$ python -q
>>> import numpy as np
>>> np.set_printoptions(precision=1, suppress=True, linewidth=160)
>>> rng = np.random.default_rng(39)
>>> F = np.triu(rng.random((4, 4)) < 0.6, 1).astype(int)
>>> F = F + F.T
>>> F
array([[0, 1, 1, 1],
       [1, 0, 1, 1],
       [1, 1, 0, 0],
       [1, 1, 0, 0]])
>>> np.round(np.linalg.eigvalsh(F).min(), 1)
np.float64(-1.6)
>>> [round(float(np.linalg.det(F[:i, :i])), 2) + 0 for i in range(1, 5)]
[0.0, -1.0, 2.0, 0.0]
>>> vals, vecs = np.linalg.eigvalsh(F)
Traceback (most recent call last):
  File "<python-input-8>", line 1, in <module>
    vals, vecs = np.linalg.eigvalsh(F)
    ^^^^^^^^^^
ValueError: too many values to unpack (expected 2)
>>> vals, vecs = np.linalg.eigh(F)
>>> np.abs(vecs[:, -1])
array([0.6, 0.6, 0.4, 0.4])
>>> np.round(vals.sum(), 1), np.trace(F)
(np.float64(0.0), np.int64(0))
>>> np.round(vecs @ np.diag(vals) @ vecs.T, 1) + 0
array([[0., 1., 1., 1.],
       [1., 0., 1., 1.],
       [1., 1., 0., 0.],
       [1., 1., 0., 0.]])
>>> np.unique(vals.round(6) + 0, return_counts=True)[1]
array([1, 1, 1, 1])
>>> x0 = np.array([1, 0, 2, -3])
>>> (F @ x0).argmax()
np.int64(2)
>>> (F * x0).sum(axis=1)
array([-1,  0,  1,  1])
>>> F * x0
array([[ 0,  0,  2, -3],
       [ 1,  0,  2, -3],
       [ 1,  0,  0,  0],
       [ 1,  0,  0,  0]])
>>> F @ np.eye(4)[3]
array([1., 1., 0., 0.])
>>> F @ (2 * x0)
array([-2,  0,  2,  2])
>>> np.einsum("ij,j->i", F, x0)
array([-1,  0,  1,  1])
>>> F @ np.ones(4)
array([3., 3., 2., 2.])
>>> other = np.array([[1, 3]])
>>> m1 = np.block([[np.zeros((1, 1)), other], [other.T, np.zeros((2, 2))]])
>>> m1
array([[0., 1., 3.],
       [1., 0., 0.],
       [3., 0., 0.]])
>>> # symmetric, so the eigenvalues are real
>>> C2 = m1.T @ m1
>>> (m1 @ m1.T).shape
(3, 3)
>>> np.diag(C2)
array([10.,  1.,  9.])
>>> P = np.triu(np.array([[3, -2, 3], [3, -3, 2], [0, 1, 3]]), 1) + np.eye(3)
>>> other = P @ m1 @ np.linalg.inv(P)
>>> P @ m1 - m1 @ P
array([[ 7.,  0., -2.],
       [ 6.,  2., -3.],
       [ 0.,  6., -9.]])
>>> lab = rng.permutation(3)
>>> lab
array([1, 2, 0])
>>> other = m1[lab][:, lab]
>>> round(np.linalg.det(other), 1), round(np.linalg.det(m1[lab]), 1)
(np.float64(0.0), np.float64(0.0))
>>> np.allclose(other, m1)
False
>>> A = np.loadtxt("w.csv", delimiter=",")
>>> A
array([[ 1.6,  5.1,  0. ],
       [-3. , -4. ,  0. ],
       [ 1. ,  4. ,  0. ],
       [-1.2, -0.5,  0. ],
       [-2.3, -2.6,  0. ],
       [ 0. ,  1.9,  0. ],
       [-0.4,  1.1,  0. ],
       [-2.1, -2.2,  0. ],
       [-1.7, -1.4,  0. ],
       [ 1.1,  4.2,  0. ],
       [ 0.8,  3.7,  0. ],
       [ 2.8,  7.6,  0. ],
       [ 0.8,  3.5,  0. ],
       [-2.5, -3.1,  0. ],
       [-0.3,  1.5,  0. ],
       [ 0.2,  2.5,  0. ],
       [-2.1, -2.1,  0. ],
       [-0.7,  0.5,  0. ],
       [ 3.5,  8.9,  0. ],
       [-4.4, -6.9,  0. ],
       [ 4.1, 10.2,  0. ],
       [-1.8, -1.7,  0. ],
       [-0.8,  0.4,  0. ],
       [-1.6, -1.3,  0. ]])
>>> other = m1 / np.sqrt((m1 ** 2).mean(axis=1, keepdims=True))
>>> np.linalg.norm(other, axis=1)
array([1.7, 1.7, 1.7])
>>> other[2]
array([1.7, 0. , 0. ])
>>> left, sig, Vh = np.linalg.svd(A)
>>> vecs = Vh[:(sig > 1e-8).sum()]
>>> x0 = A[8] + 5 * A[13] + rng.integers(2) * np.eye(3)[2]
>>> x0
array([-14.2, -16.9,   0. ])
>>> np.round(np.linalg.norm(x0 - vecs.T @ vecs @ x0), 1)
np.float64(0.0)
>>> np.linalg.matrix_rank(np.vstack([A, x0]))
np.int64(2)
>>> np.allclose(vecs.T @ vecs @ x0, x0)
True
>>> np.round(vecs.T @ vecs, 1) + 0
array([[1., 0., 0.],
       [0., 1., 0.],
       [0., 0., 0.]])
>>> ang = np.sort(rng.uniform(-2, 2, 14))
>>> W0 = np.c_[ang, ang ** 2, ang ** 3] @ np.array([[2, 2, -2], [1, -1, -2], [-2, -1, 2]])
>>> W0
array([[ 6.4, -1.8, -8.7],
       [ 3.6, -2.1, -5.3],
       [ 0.9, -2. , -1.9],
       [ 0.4, -1.9, -1.2],
       [-0.5, -1.2,  0.2],
       [-0.5, -1.1,  0.3],
       [-0.5, -0.8,  0.4],
       [ 0.1,  0.1, -0.1],
       [ 0.9,  0.6, -1.1],
       [ 0.8, -0.3, -2. ],
       [ 0.7, -0.4, -2. ],
       [ 0.5, -0.7, -1.9],
       [ 0.3, -0.9, -1.8],
       [-0.8, -2. , -1.2]])
>>> lab = W0[:, 2] > np.median(W0[:, 2])
>>> u = W0[lab].mean(axis=0) - W0[~lab].mean(axis=0)
>>> np.argsort(-np.abs(u).round(6), kind="stable")
array([2, 0, 1])
>>> ((W0 - W0.mean(axis=0)) @ u > 0).astype(int)
array([0, 0, 0, 1, 1, 1, 1, 1, 1, 1, 1, 1, 1, 1])
>>> Xs = (W0 - W0.mean(axis=0)) / W0.std(axis=0)
>>> np.argwhere(np.abs(Xs) > 2)
array([[0, 0],
       [0, 2]])
>>> beta = np.linalg.lstsq(np.delete(Xs, 2, axis=1), Xs[:, 2])[0]
>>> round(1 - np.var(Xs[:, 2] - np.delete(Xs, 2, axis=1) @ beta), 1)
np.float64(1.0)
>>> C2 = np.cov(W0, rowvar=False)
>>> np.polyfit(W0[:, 2], W0[:, 1], 1)
array([ 0.1, -0.8])
>>> C2.shape
(3, 3)
>>> np.corrcoef(W0.T)
array([[ 1. , -0.3, -1. ],
       [-0.3,  1. ,  0.4],
       [-1. ,  0.4,  1. ]])
>>> np.linalg.eigvalsh(C2)[::-1]
array([9.5, 0.6, 0.1])
>>> np.round(np.corrcoef(W0[:, 2], W0[:, 1])[0, 1], 1)
np.float64(0.4)
>>> Xs = W0 - W0.mean(axis=1)
Traceback (most recent call last):
  File "<python-input-67>", line 1, in <module>
    Xs = W0 - W0.mean(axis=1)
         ~~~^~~~~~~~~~~~~~~~~
ValueError: operands could not be broadcast together with shapes (14,3) (14,) 
>>> Xs = W0 - W0.mean(axis=0)
>>> left, sig, Vh = np.linalg.svd(Xs, full_matrices=False)
>>> np.abs(left[:, 0]).argmax()
np.int64(0)
>>> other = np.array([[1, 1, -1], [0, -1, 2], [-2, -1, 1]])
>>> K = np.triu(other)
>>> K
array([[ 1,  1, -1],
       [ 0, -1,  2],
       [ 0,  0,  1]])
>>> np.round(np.linalg.det(K), 1)
np.float64(-1.0)
>>> np.trace(K)
np.int64(1)
>>> lab = rng.permutation(3)
>>> other = K[:, lab] * rng.choice([-1, 1], 3)
>>> other
array([[-1, -1, -1],
       [ 0,  1,  2],
       [ 0,  0,  1]])
>>> left, _, Vh = np.linalg.svd(K.T @ other)
>>> np.round(left @ Vh, 1) + 0
array([[-1.,  0.,  0.],
       [ 0., -1.,  0.],
       [ 0.,  0.,  1.]])
>>> np.round(np.linalg.lstsq(K, other)[0], 1) + 0
array([[-1.,  0.,  0.],
       [ 0., -1.,  0.],
       [ 0.,  0.,  1.]])
>>> C2 = other.T @ other
>>> np.diag(C2)
array([1, 2, 6])
>>> np.linalg.matrix_rank(C2)
np.int64(3)
>>> np.linalg.svd(other, compute_uv=False) ** 2
array([7.9, 1. , 0.1])
>>> np.linalg.eigvalsh(C2)[::-1]
array([7.9, 1. , 0.1])
>>> [int(np.linalg.matrix_rank(np.linalg.matrix_power(K, p))) for p in range(1, 4)]
[3, 3, 3]
>>> np.prod(np.diag(K)), round(np.linalg.det(K), 1)
(np.int64(-1), np.float64(-1.0))
>>> np.sort(np.linalg.eigvals(K))
array([-1.,  1.,  1.])
>>> K @ K
array([[1, 0, 0],
       [0, 1, 0],
       [0, 0, 1]])
>>> np.linalg.matrix_rank(K - K[0, 0] * np.eye(3))
np.int64(1)
>>> arr = np.loadtxt("case4.csv", delimiter=",")
>>> arr
array([[ 6., -8.,  9.],
       [ 0.,  2.,  4.],
       [ 0.,  0., -3.]])
>>> lab = rng.permutation(3)
>>> lab
array([0, 1, 2])
>>> other = arr[lab][:, lab]
>>> np.trace(other)
np.float64(5.0)
>>> other
array([[ 6., -8.,  9.],
       [ 0.,  2.,  4.],
       [ 0.,  0., -3.]])
>>> np.sort(np.abs(np.linalg.eigvals(other)))
array([2., 3., 6.])
>>> u = np.array([-3, 1, 3])
>>> other = arr + np.outer(u, np.eye(3)[2])
>>> other
array([[ 6., -8.,  6.],
       [ 0.,  2.,  5.],
       [ 0.,  0.,  0.]])
>>> np.sort(np.linalg.eigvals(other))
array([0., 2., 6.])
>>> [int(np.linalg.matrix_rank(np.linalg.matrix_power(other, p))) for p in range(1, 4)]
[2, 2, 2]
>>> data = np.loadtxt("m.csv", delimiter=",")
>>> data
array([[ 19., -12., -20., -32.],
       [-12.,  12.,  15.,  24.],
       [-20.,  15.,  28.,  40.],
       [-32.,  24.,  40.,  67.]])
>>> np.linalg.cond(data) > 100
np.False_
>>> round(np.linalg.norm(data, 2) / np.linalg.norm(data), 1)
np.float64(1.0)
>>> np.round(np.abs(np.linalg.svd(data)[2][-1]), 1) + 0
array([0. , 0. , 0.8, 0.5])
>>> np.linalg.matrix_rank(data, rtol=0.1)
np.int64(1)
>>> Lm = np.linalg.cholesky(data)
>>> np.diag(Lm) ** 2
array([19. ,  4.4,  5.7,  6.6])
>>> np.linalg.eigvalsh(data).min() > 0
np.True_
>>> np.linalg.matrix_power(data, 2)
array([[ 1929., -1440., -2400., -3840.],
       [-1440.,  1089.,  1800.,  2880.],
       [-2400.,  1800.,  3009.,  4800.],
       [-3840.,  2880.,  4800.,  7689.]])
>>> np.sort(np.abs(np.linalg.eigvals(data)))
array([  3.,   3.,   3., 117.])
>>> np.allclose(data, data.T)
True
>>> (data + data.T) / 2
array([[ 19., -12., -20., -32.],
       [-12.,  12.,  15.,  24.],
       [-20.,  15.,  28.,  40.],
       [-32.,  24.,  40.,  67.]])
>>> round(float(np.linalg.det(data)), 1)
3159.0
>>> (data - data.T) / 2
array([[0., 0., 0., 0.],
       [0., 0., 0., 0.],
       [0., 0., 0., 0.],
       [0., 0., 0., 0.]])
>>> np.linalg.determinant(data)
Traceback (most recent call last):
  File "<python-input-120>", line 1, in <module>
    np.linalg.determinant(data)
    ^^^^^^^^^^^^^^^^^^^^^
AttributeError: module 'numpy.linalg' has no attribute 'determinant'
>>> round(np.abs(np.linalg.eigvals(data)).max(), 1)
np.float64(117.0)
>>> other = np.array([[1, -2, -2], [-2, -1, 2], [0, -1, 1]])
>>> X = other - other.T
>>> X
array([[ 0,  0, -2],
       [ 0,  0,  3],
       [ 2, -3,  0]])
>>> other = np.array([[0, 2], [2, 0]])
>>> W2 = np.kron(other, X)
>>> np.linalg.matrix_rank(W2)
np.int64(4)
>>> W2.shape
(6, 6)
